% ipython --no-banner

In [1]: import numpy as np

In [2]: from numpy import linalg as LA

In [3]: np.set_printoptions(suppress=True, linewidth=160)

In [4]: rd = lambda a: np.round(a, 2) + 0

In [5]: m1 = np.loadtxt("layer8.csv", delimiter=",")

In [6]: m1
Out[6]: 
array([[-6., -6., -6.,  0.],
       [-6.,  4.,  0.,  4.],
       [-6.,  0.,  0.,  2.],
       [ 0.,  4.,  2.,  2.]])

In [7]: rd(LA.eigvals(m1))
Out[7]: array([-11.83,   9.85,   1.75,   0.24])

In [8]: rd(LA.det(m1.T))
Out[8]: np.float64(-48.0)

In [9]: np.kron(np.eye(2, dtype=int), m1)
Out[9]: 
array([[-6., -6., -6.,  0., -0., -0., -0.,  0.],
       [-6.,  4.,  0.,  4., -0.,  0.,  0.,  0.],
       [-6.,  0.,  0.,  2., -0.,  0.,  0.,  0.],
       [ 0.,  4.,  2.,  2.,  0.,  0.,  0.,  0.],
       [-0., -0., -0.,  0., -6., -6., -6.,  0.],
       [-0.,  0.,  0.,  0., -6.,  4.,  0.,  4.],
       [-0.,  0.,  0.,  0., -6.,  0.,  0.,  2.],
       [ 0.,  0.,  0.,  0.,  0.,  4.,  2.,  2.]])

In [10]: np.einsum("ij,ji->", m1, m1)
Out[10]: np.float64(240.0)

In [11]: rd(LA.eigvals(m1).sum().real)
Out[11]: np.float64(0.0)

In [12]: mat = np.loadtxt("case18.csv", delimiter=",")

In [13]: rd(mat)
Out[13]: 
array([[0.36, 0.27, 0.09, 0.27],
       [0.29, 0.43, 0.29, 0.  ],
       [0.  , 0.5 , 0.17, 0.33],
       [0.25, 0.  , 0.25, 0.5 ]])

In [14]: Q = mat.astype(float).copy()

In [15]: for j in range(4):
    ...:     Q[:, j] -= Q[:, :j] @ (Q[:, :j].T @ Q[:, j])
    ...:     Q[:, j] /= LA.norm(Q[:, j])
    ...: 

In [16]: rd(Q.T @ Q)
Out[16]: 
array([[1., 0., 0., 0.],
       [0., 1., 0., 0.],
       [0., 0., 1., 0.],
       [0., 0., 0., 1.]])

In [17]: rd(np.sort(np.abs(LA.eigvals(mat)))[::-1])
Out[17]: array([1.  , 0.47, 0.25, 0.24])

In [18]: p = np.eye(4)[3]

In [19]: for _ in range(7):
    ...:     p = p @ mat
    ...:     print(p.round(2))
    ...: 
[0.25 0.   0.25 0.5 ]
[0.22 0.19 0.19 0.4 ]
[0.23 0.24 0.21 0.32]
[0.23 0.27 0.2  0.29]
[0.24 0.28 0.21 0.28]
[0.24 0.29 0.21 0.27]
[0.24 0.29 0.21 0.27]

In [20]: U, sig, VT = LA.svd(mat, full_matrices=False)

In [21]: U.shape, sig.shape, VT.shape
Out[21]: ((4, 4), (4,), (4, 4))

In [22]: np.allclose(U * sig @ VT, mat)
Out[22]: True

In [23]: rd(np.abs(VT[0]))
Out[23]: array([0.43, 0.61, 0.39, 0.54])

In [24]: rd(sig)
Out[24]: array([1.01, 0.48, 0.33, 0.17])

In [25]: np.abs(U[:, 0]).round(6).argmax()
Out[25]: np.int64(2)

In [26]: rd(sig / sig[0])
Out[26]: array([1.  , 0.47, 0.33, 0.17])

In [27]: other = np.array([[2, -1, -1, 2, 1]])

In [28]: feats = other.T @ other

In [29]: feats
Out[29]: 
array([[ 4, -2, -2,  4,  2],
       [-2,  1,  1, -2, -1],
       [-2,  1,  1, -2, -1],
       [ 4, -2, -2,  4,  2],
       [ 2, -1, -1,  2,  1]])

In [30]: # column 2 repeats column 1

In [31]: rd(LA.det(feats))
Out[31]: np.float64(0.0)

In [32]: np.allclose(feats, feats.T)
Out[32]: True

In [33]: rd(np.abs(LA.eigvals(feats)).max())
Out[33]: np.float64(11.0)

In [34]: (feats + feats.T) / 2
Out[34]: 
array([[ 4., -2., -2.,  4.,  2.],
       [-2.,  1.,  1., -2., -1.],
       [-2.,  1.,  1., -2., -1.],
       [ 4., -2., -2.,  4.,  2.],
       [ 2., -1., -1.,  2.,  1.]])

In [35]: rd(np.sort(np.abs(LA.eigvals(feats))))
Out[35]: array([ 0.,  0.,  0.,  0., 11.])

In [36]: np.trace(feats)
Out[36]: np.int64(11)

In [37]: feats[5]
Traceback (most recent call last):
  Cell In[37], line 1
    feats[5]
IndexError: index 5 is out of bounds for axis 0 with size 5


In [38]: rd(LA.norm(feats))
Out[38]: np.float64(11.0)

In [39]: feats.sum(axis=0)
Out[39]: array([ 6, -3, -3,  6,  3])

In [40]: feats.sum(axis=1)
Out[40]: array([ 6, -3, -3,  6,  3])

In [41]: np.unravel_index(np.abs(feats).argmax(), feats.shape)
Out[41]: (np.int64(0), np.int64(0))

In [42]: np.diff(feats, axis=0)
Out[42]: 
array([[-6,  3,  3, -6, -3],
       [ 0,  0,  0,  0,  0],
       [ 6, -3, -3,  6,  3],
       [-2,  1,  1, -2, -1]])

In [43]: rd(LA.svd(feats, compute_uv=False))
Out[43]: array([11.,  0.,  0.,  0.,  0.])

In [44]: feats - feats[0]
Out[44]: 
array([[ 0,  0,  0,  0,  0],
       [-6,  3,  3, -6, -3],
       [-6,  3,  3, -6, -3],
       [ 0,  0,  0,  0,  0],
       [-2,  1,  1, -2, -1]])

In [45]: feats.mean(axis=0)
Out[45]: array([ 1.2, -0.6, -0.6,  1.2,  0.6])
